>>> import numpy as np
>>> np.set_printoptions(precision=2, suppress=True, linewidth=120)
>>> A2 = np.array([[4, -3, 5, -4], [0, -5, -2, -4], [2, -3, -3, -4], [-4, 1, -3, -1]])
>>> X = np.tril(A2)
>>> print(X)
[[ 4  0  0  0]
 [ 0 -5  0  0]
 [ 2 -3 -3  0]
 [-4  1 -3 -1]]
>>> f = np.array([-3, -3])
>>> print(np.polyval(f, X[2]))
[-9  6  6 -3]
>>> print(np.convolve(X[2], f))
[-6  3 18  9  0]
>>> print(np.cross(X[2, :3], X[3, :3]))
[ 12  18 -10]
>>> print(np.einsum("ij,ji->", X, X))
51
>>> print(round(np.linalg.det(X[::-1]), 2))
-60.0
>>> print(np.einsum("ii->", X))
-5
>>> print(round(np.linalg.det(2 * X), 2), np.round(np.linalg.det(X), 2))
-960.0 -60.0
>>> print(np.poly(X))
[  1.   5. -13. -77. -60.]
>>> T = np.stack([X, 2 * X, X[::-1]])
>>> print(T.sum(axis=0))
[[  8   1  -3  -1]
 [  2 -18  -3   0]
 [  6 -14  -9   0]
 [ -8   3  -9  -3]]
>>> print(np.linalg.matrix_rank(T.reshape(3, -1)))
2
>>> print(np.linalg.matrix_rank(T))
[4 4 4]
>>> vec = np.array([2, 0, 0, -1])
>>> target = X @ vec
>>> print(target)
[ 8  0  4 -7]
>>> print(np.linalg.solve(X, X[:, 0]))
[ 1. -0. -0. -0.]
>>> print(np.linalg.solve(X, 4 * target))
[ 8. -0. -0. -4.]
>>> print(np.linalg.solve(X.T, X[3]))
[ 0. -0. -0.  1.]
>>> data = np.load("a.npy")
>>> print(data)
[[ 1  0  0  0  0]
 [-1  1  0  0  0]
 [ 0  0  1  0  0]
 [ 0  2  2  1  0]
 [ 1 -2  0 -1  1]]
>>> P = np.triu(np.array([[1, 3, 1, 2, 2],
...     [2, 2, 2, 3, 1],
...     [0, 1, 3, 2, 3],
...     [0, 1, 0, 2, 0],
...     [1, 2, 1, 2, 1]]), 1) + np.eye(5)
>>> A2 = P @ data @ np.linalg.inv(P)
>>> print(np.linalg.matrix_rank(A2))
5
>>> print(A2)
[[  0.   3.  -1.  -7.   2.]
 [  0.   5.  -2.  -9.   2.]
 [  3. -11.  24. -22. -64.]
 [  0.   2.  -2.  -1.   4.]
 [  1.  -5.   9.  -6. -23.]]
>>> print(P @ data - data @ P)
[[ -1.   0.   4.  -2.   0.]
 [  1.   7.   7.   1.   2.]
 [  3.  -2.   4.  -3.   0.]
 [  0.   0.  -4. -10.  -8.]
 [  0.  -3.   3.   4.   0.]]
>>> A2 = np.linalg.inv(data)
>>> print(round(np.linalg.det(data) * np.linalg.det(A2), 2))
1.0
>>> print(round(float(np.linalg.slogdet(data)[0]), 2))
1.0
>>> print(np.linalg.det(data) * A2)
[[ 1.  0.  0.  0.  0.]
 [ 1.  1.  0.  0.  0.]
 [ 0.  0.  1.  0.  0.]
 [-2. -2. -2.  1. -0.]
 [-1. -0. -2.  1.  1.]]
>>> W0 = np.load("mat.npy")
>>> print(W0)
[[-3.16  1.4  -2.58]
 [ 0.2  -0.78  2.01]
 [ 3.18 -1.42  2.6 ]
 [ 1.   -0.2   0.2 ]
 [ 4.3  -2.    3.79]
 [-1.29  1.42 -3.2 ]
 [ 3.19 -1.39  2.59]
 [ 0.32 -1.18  3.01]
 [ 1.21 -1.    2.15]
 [ 2.2  -1.2   2.39]
 [-0.25  0.82 -2.  ]
 [ 1.24 -1.03  2.21]
 [-2.28  1.61 -3.41]
 [ 4.13 -1.19  1.81]
 [-5.3   2.22 -3.96]
 [-1.33  1.37 -3.16]
 [-1.91 -0.02  0.59]
 [ 0.1  -0.39  1.02]
 [ 1.9   0.05 -0.61]
 [-5.17  1.84 -3.02]
 [-5.19  1.78 -3.03]
 [-3.13  1.02 -1.62]
 [-4.29  2.   -3.81]
 [ 0.17 -0.77  1.95]
 [-2.11  0.78 -1.39]
 [ 2.05 -0.38  0.42]
 [-1.88  0.01  0.58]
 [-0.79 -0.6   1.81]
 [ 1.13 -0.97  2.23]
 [ 6.31 -2.37  4.2 ]
 [ 0.91  0.18 -0.77]
 [-1.01  0.19 -0.19]
 [-3.12  0.99 -1.58]]
>>> left, s, Vh = np.linalg.svd(W0)
>>> print(s)
[21.54  6.5   0.11]
>>> print(np.argmax(s[:-1] / (s[1:] + 1e-6)) + 1)
2
>>> A2 = left[:, :2] @ np.diag(s[:2]) @ Vh[:2]
>>> print(round(float(np.abs(W0 - A2).max()), 2))
0.04
>>> print(np.linalg.matrix_rank(W0, rtol=0.05))
2
>>> print(round(np.linalg.norm(W0 - A2, 2), 2), round(s[2], 2))
0.11 0.11
>>> A2 = np.array([[0, 2, 0, 1, 2],
...     [1, 2, 3, 3, 1],
...     [1, 1, 0, 3, 2],
...     [3, 1, 3, 1, 2],
...     [3, 0, 0, 2, 1],
...     [0, 0, 2, 0, 2],
...     [3, 1, 2, 0, 0],
...     [1, 2, 3, 3, 3],
...     [0, 1, 2, 0, 2],
...     [0, 3, 3, 0, 2]])
>>> feats = A2.T @ A2
>>> print(feats)
[[30 11 21 18 15]
 [11 25 28 18 24]
 [21 28 48 21 32]
 [18 18 21 33 24]
 [15 24 32 24 35]]
>>> w, evecs = np.linalg.eigh(feats)
>>> print(np.round(evecs.T @ feats @ evecs, 2) + 0)
[[  4.34   0.     0.     0.     0.  ]
 [  0.     5.6    0.     0.     0.  ]
 [  0.     0.    16.76   0.     0.  ]
 [  0.     0.     0.    21.79   0.  ]
 [  0.     0.     0.     0.   122.51]]
>>> print(np.unique(w.round(6) + 0, return_counts=True)[1])
[1 1 1 1 1]
>>> print(np.linalg.eigvalsh(feats + 5 * np.eye(5)))
[  9.34  10.6   21.76  26.79 127.51]
>>> print(np.abs(evecs[:, -1]))
[0.34 0.4  0.57 0.41 0.49]
>>> print(np.round(evecs.T @ evecs, 2) + 0)
[[1. 0. 0. 0. 0.]
 [0. 1. 0. 0. 0.]
 [0. 0. 1. 0. 0.]
 [0. 0. 0. 1. 0.]
 [0. 0. 0. 0. 1.]]
>>> print(np.linalg.eigvalsh(feats @ feats))
[   18.87    31.36   280.82   474.59 15009.35]
>>> m1 = np.loadtxt("dump.csv", delimiter=",")
>>> print(m1)
[[0.33 0.   0.33 0.   0.33 0.  ]
 [0.   0.5  0.   0.25 0.25 0.  ]
 [0.   0.   0.33 0.33 0.   0.33]
 [0.   0.25 0.25 0.5  0.   0.  ]
 [0.5  0.   0.   0.   0.5  0.  ]
 [0.2  0.2  0.   0.   0.2  0.4 ]]
>>> rng = np.random.default_rng(35)
>>> A2 = m1 + rng.integers(-2, 3, (6, 5)) @ rng.integers(-2, 3, (5, 6))
>>> print(A2)
[[ -0.67   4.     1.33   4.    -7.67  -7.  ]
 [ 11.   -15.5   -5.     2.25   2.25  -3.  ]
 [  1.     0.     2.33   5.33   8.     1.33]
 [  7.    -3.75   1.25  -3.5   -4.    -7.  ]
 [  6.5  -10.    -6.    -4.    -8.5   -4.  ]
 [  0.2   -3.8   -1.    -5.     7.2    8.4 ]]
>>> print(np.round(np.linalg.svd(A2 - m1, compute_uv=False), 2) + 0)
[26.26 19.68 11.32  6.54  0.49  0.  ]
>>> print(A2 - m1)
[[ -1.   4.   1.   4.  -8.  -7.]
 [ 11. -16.  -5.   2.   2.  -3.]
 [  1.   0.   2.   5.   8.   1.]
 [  7.  -4.   1.  -4.  -4.  -7.]
 [  6. -10.  -6.  -4.  -9.  -4.]
 [  0.  -4.  -1.  -5.   7.   8.]]
>>> A2 = np.linalg.inv(m1)
>>> print(np.round(m1 @ A2, 2) + 0)
[[1. 0. 0. 0. 0. 0.]
 [0. 1. 0. 0. 0. 0.]
 [0. 0. 1. 0. 0. 0.]
 [0. 0. 0. 1. 0. 0.]
 [0. 0. 0. 0. 1. 0.]
 [0. 0. 0. 0. 0. 1.]]
>>> print(round(float(np.linalg.slogdet(m1)[0]), 2))
1.0
>>> print(A2.round(2) + 0)
[[ 0.75 -4.   -4.5   5.    0.    3.75]
 [ 1.5   0.   -3.    2.   -2.    2.5 ]
 [ 3.    0.    0.    0.   -2.    0.  ]
 [-2.25  0.    1.5   1.    2.   -1.25]
 [-0.75  4.    4.5  -5.    2.   -3.75]
 [-0.75  0.    1.5  -1.    0.    1.25]]
>>> print(np.round(np.linalg.det(m1) * np.linalg.det(A2), 2))
1.0
>>> print(np.round(np.linalg.det(m1) * A2, 2) + 0)
[[ 0.   -0.01 -0.01  0.01  0.    0.01]
 [ 0.    0.   -0.01  0.01 -0.01  0.01]
 [ 0.01  0.    0.    0.   -0.01  0.  ]
 [-0.01  0.    0.    0.    0.01  0.  ]
 [ 0.    0.01  0.01 -0.01  0.01 -0.01]
 [ 0.    0.    0.    0.    0.    0.  ]]
>>> print(round(np.linalg.cond(m1), 2))
13.49
>>> J = np.load("layer7.npy")
>>> print(J)
[[-1  1 -2  0  1  1 -2]
 [ 1  0  0  0  1 -1 -2]
 [ 2  2  2 -1  2 -2  0]
 [ 3  4  1 -3  2 -4  0]
 [ 1  2  0 -1  4 -6 -1]
 [ 1  4  0  0  5 -8 -3]
 [ 0  5  2  0  5 -9 -5]
 [ 2  5  2 -2  3 -7 -4]
 [ 3  5  2 -2  1 -9 -2]
 [ 2  3  2  0  0 -8 -3]
 [ 2  5  4  0  0 -6 -3]
 [ 2  5  5 -1  1 -5 -3]
 [ 4  7  3 -1  1 -6 -3]
 [ 2  5  3 -1  1 -5 -3]
 [ 3  5  3  0  2 -7 -2]
 [ 3  6  5 -1  1 -5 -1]
 [ 5  4  4 -2  1 -5 -1]
 [ 7  4  4 -3  2 -5  1]
 [ 7  6  5 -2  0 -6  0]
 [ 8  7  3  0 -2 -6  1]
 [ 8  9  2  1 -2 -4  0]
 [ 6 11  4  2 -2 -4  0]]
>>> basis = J[[9, 0]].astype(float)
>>> for _ in range(4):
...     lab = np.linalg.norm(J[:, None] - basis, axis=-1).argmin(axis=1)
...     basis = np.array([J[lab == j].mean(axis=0) for j in range(2)])
... 
>>> print(lab)
[1 1 1 0 0 0 0 0 0 0 0 0 0 0 0 0 0 0 0 0 0 0]
>>> print(basis[1] - basis[0])
[-2.96 -4.37 -2.84  0.51  0.12  5.39  0.35]
>>> print(np.bincount(lab))
[19  3]
>>> print(np.round(np.linalg.norm(J) ** 2 / np.linalg.norm(J, 2) ** 2, 2))
1.23
>>> print(round(float(np.linalg.norm(J, "nuc")), 2))
84.93
>>> P = J @ np.linalg.solve(J.T @ J, J.T)
>>> print(np.diag(P))
[0.35 0.34 0.15 0.46 0.28 0.4  0.36 0.25 0.47 0.44 0.21 0.28 0.18 0.14 0.15 0.29 0.19 0.43 0.21 0.35 0.46 0.6 ]
>>> print(np.round(P @ J[:, 4], 2) + 0)
[ 1.  1.  2.  2.  4.  5.  5.  3.  1.  0.  0.  1.  1.  1.  2.  1.  1.  2.  0. -2. -2. -2.]
>>> A2 = np.c_[J[:, :2] @ np.array([[2, 0], [8, 8]]), np.array([0, 5, 6, 4, 2, 3, 3, 4, 4, 9, 4, 9, 6, 3, 9, 7, 0, 6, 2, 5, 3, 7])]
>>> print(A2)
[[  6   8   0]
 [  2   0   5]
 [ 20  16   6]
 [ 38  32   4]
 [ 18  16   2]
 [ 34  32   3]
 [ 40  40   3]
 [ 44  40   4]
 [ 46  40   4]
 [ 28  24   9]
 [ 44  40   4]
 [ 44  40   9]
 [ 64  56   6]
 [ 44  40   3]
 [ 46  40   9]
 [ 54  48   7]
 [ 42  32   0]
 [ 46  32   6]
 [ 62  48   2]
 [ 72  56   5]
 [ 88  72   3]
 [100  88   7]]
>>> print(np.linalg.matrix_rank(A2))
3
>>> print(np.linalg.matrix_rank(np.c_[J, A2]))
8
>>> print(np.round(np.linalg.lstsq(J, A2[:, 0])[0], 2) + 0)
[2. 8. 0. 0. 0. 0. 0.]
>>> Ac = (J - J.mean(axis=0)) / J.std(axis=0)
>>> print(Ac.std(axis=0))
[1. 1. 1. 1. 1. 1. 1.]
>>> b = np.linalg.lstsq(np.delete(Ac, 1, axis=1), Ac[:, 1])[0]
>>> print(np.abs(b).argmax())
0
>>> print(b)
[ 0.74  0.24  0.39  0.02 -0.12 -0.27]
>>> A = np.load("case5.npy")
>>> print(A)
[[-4.01 -6.   -4.03 -3.97  5.98 -0.01  4.   -4.01  5.98  5.99  4.01  6.  ]
 [-4.03 -5.98 -3.98 -4.02  5.97  0.01  4.02 -4.02  5.98  6.01  3.99  5.97]
 [ 0.01  0.    0.02  0.02  0.01  0.01  0.01  0.    0.04  0.01 -0.02  0.02]
 [ 0.01 -0.02 -0.02  0.03 -0.03 -0.02  0.   -0.01  0.01 -0.04  0.    0.01]
 [-0.03  0.03  0.03  0.   -0.01  0.03 -0.02  0.02 -0.01 -0.02  0.    0.  ]
 [-5.99 -9.02 -6.01 -5.99  9.    0.02  5.99 -6.01  8.99  9.    5.98  9.  ]
 [-1.99 -3.03 -1.99 -1.96  2.99  0.01  2.   -2.02  2.99  2.96  1.99  3.  ]]
>>> T = np.stack([A, 2 * A, A[::-1]])
>>> print(np.einsum("bij,cij->bc", T, T))
[[1240.51 2481.02 1102.05]
 [2481.02 4962.04 2204.09]
 [1102.05 2204.09 1240.51]]
>>> print(np.linalg.norm(T, axis=(1, 2)))
[35.22 70.44 35.22]
>>> cov = A.T @ A
>>> print(np.round(np.trace(cov), 2), np.round((A ** 2).sum(), 2))
1240.51 1240.51
>>> print(np.round(np.linalg.eigvalsh(cov)[::-1], 2) + 0)
[1240.49    0.01    0.      0.      0.      0.      0.      0.      0.      0.      0.      0.  ]
>>> print(np.linalg.matrix_rank(cov))
7
>>> print((A @ A.T).shape)
(7, 7)
>>> mat = np.loadtxt("sample7.csv", delimiter=",")
>>> print(mat)
[[ 97. -48.  -7. -20.]
 [-48. 100. -32.  56.]
 [ -7. -32.  17. -20.]
 [-20.  56. -20.  32.]]
>>> w1 = np.array([[1, 2, 3, 5, 3, 3],
...     [4, 3, 2, 2, 0, 3],
...     [3, 1, 0, 4, 0, 4],
...     [1, 5, 4, 2, 4, 4]])
>>> b = np.array([2, 2, 0, 2, 0, 0])
>>> H = np.maximum(mat @ w1 + b, 0)
>>> print(H)
[[  0.   0. 115. 323. 211.  39.]
 [314. 454. 280.   0.  80. 252.]
 [  0.   0.   0.   0.   0.   0.]
 [178. 270. 180.   0.  68. 156.]]
>>> print(np.linalg.matrix_rank(H))
3
>>> print((H > 0).astype(int))
[[0 0 1 1 1 1]
 [1 1 1 0 1 1]
 [0 0 0 0 0 0]
 [1 1 1 0 1 1]]
>>> basis = np.array([[1, 0, 3], [1, 2, 5], [2, 3, 2], [2, 4, 1], [0, 5, 1], [2, 1, 4]])
>>> print(w1 @ basis)
[[25 51 39]
 [21 23 45]
 [20 22 34]
 [26 54 58]]
>>> print((H @ basis).round(6).argmax(axis=1))
[1 2 0 2]
